>>> import numpy as np
>>> from numpy import linalg as LA
>>> np.set_printoptions(precision=1, suppress=True, linewidth=120, floatmode="fixed")
>>> def rnd(a):
...     return np.round(a, 1) + 0
... 
>>> X = np.load("test19.npy")
>>> X
array([[ 6.0, -9.0, -9.0],
       [-9.0,  6.0,  9.0],
       [-9.0,  9.0,  6.0]])
>>> evals, evecs = LA.eigh(X)
>>> np.unique(evals.round(6) + 0, return_counts=True)[1]
array([2, 1])
>>> np.abs(evecs[:, -1]).round(6).argmax()
np.int64(0)
>>> (evals > 1e-8).sum(), (evals < -1e-8).sum()
(np.int64(1), np.int64(2))
>>> rnd(np.abs(evecs[:, -1]))
array([0.6, 0.6, 0.6])
>>> rnd(LA.svd(X, compute_uv=False))
array([24.0,  3.0,  3.0])
>>> rnd(evals)
array([-3.0, -3.0, 24.0])
>>> B = np.array([[1, 2, 2, 0, 2],
...     [2, 2, 0, 0, 0],
...     [0, 1, 0, 0, 2],
...     [0, 1, 2, 0, 0],
...     [0, 2, 2, 2, 1]])
>>> F = B - B.T
>>> F
array([[ 0,  0,  2,  0,  2],
       [ 0,  0, -1, -1, -2],
       [-2,  1,  0, -2,  0],
       [ 0,  1,  2,  0, -2],
       [-2,  2,  0,  2,  0]])
>>> Uu, sigma, Vh = LA.svd(F)
>>> np.argmax(sigma[:-1] / (sigma[1:] + 1e-6)) + 1
np.int64(4)
>>> rnd(sigma)
array([3.7, 3.7, 2.8, 2.8, 0.0])
>>> B = Uu[:, :4] @ np.diag(sigma[:4]) @ Vh[:4]
>>> rnd(np.abs(F - B).max())
np.float64(0.0)
>>> LA.matrix_rank(F, rtol=0.05)
np.int64(4)
>>> rnd(LA.norm(F - B) / LA.norm(F))
np.float64(0.0)
>>> LA.matrix_rank(B)
np.int64(4)
>>> E = np.load("layer9.npy")
>>> E
array([[ 0.5,  1.4, -1.0],
       [-0.4, -0.1,  0.5],
       [ 0.9,  1.5,  0.3],
       [ 1.3, -1.4, -0.3]])
>>> x = np.array([-3, -3, 1])
>>> np.sign((E @ x).round(6))
array([-1.0,  1.0, -1.0,  0.0])
>>> (E @ x).argmax()
np.int64(1)
>>> rnd(np.einsum("ij,j->i", E, x))
array([-6.7,  2.0, -6.9,  0.0])
>>> LA.norm(E @ x) <= LA.norm(E, 2) * LA.norm(x) + 1e-9
np.True_
>>> rnd(E * x)
array([[-1.5, -4.2, -1.0],
       [ 1.2,  0.3,  0.5],
       [-2.7, -4.5,  0.3],
       [-3.9,  4.2, -0.3]])
>>> rnd(E @ (2 * x))
array([-13.4,   4.0, -13.8,   0.0])
>>> rnd(E @ x)
array([-6.7,  2.0, -6.9,  0.0])
>>> rnd((E * x).sum(axis=1))
array([-6.7,  2.0, -6.9,  0.0])
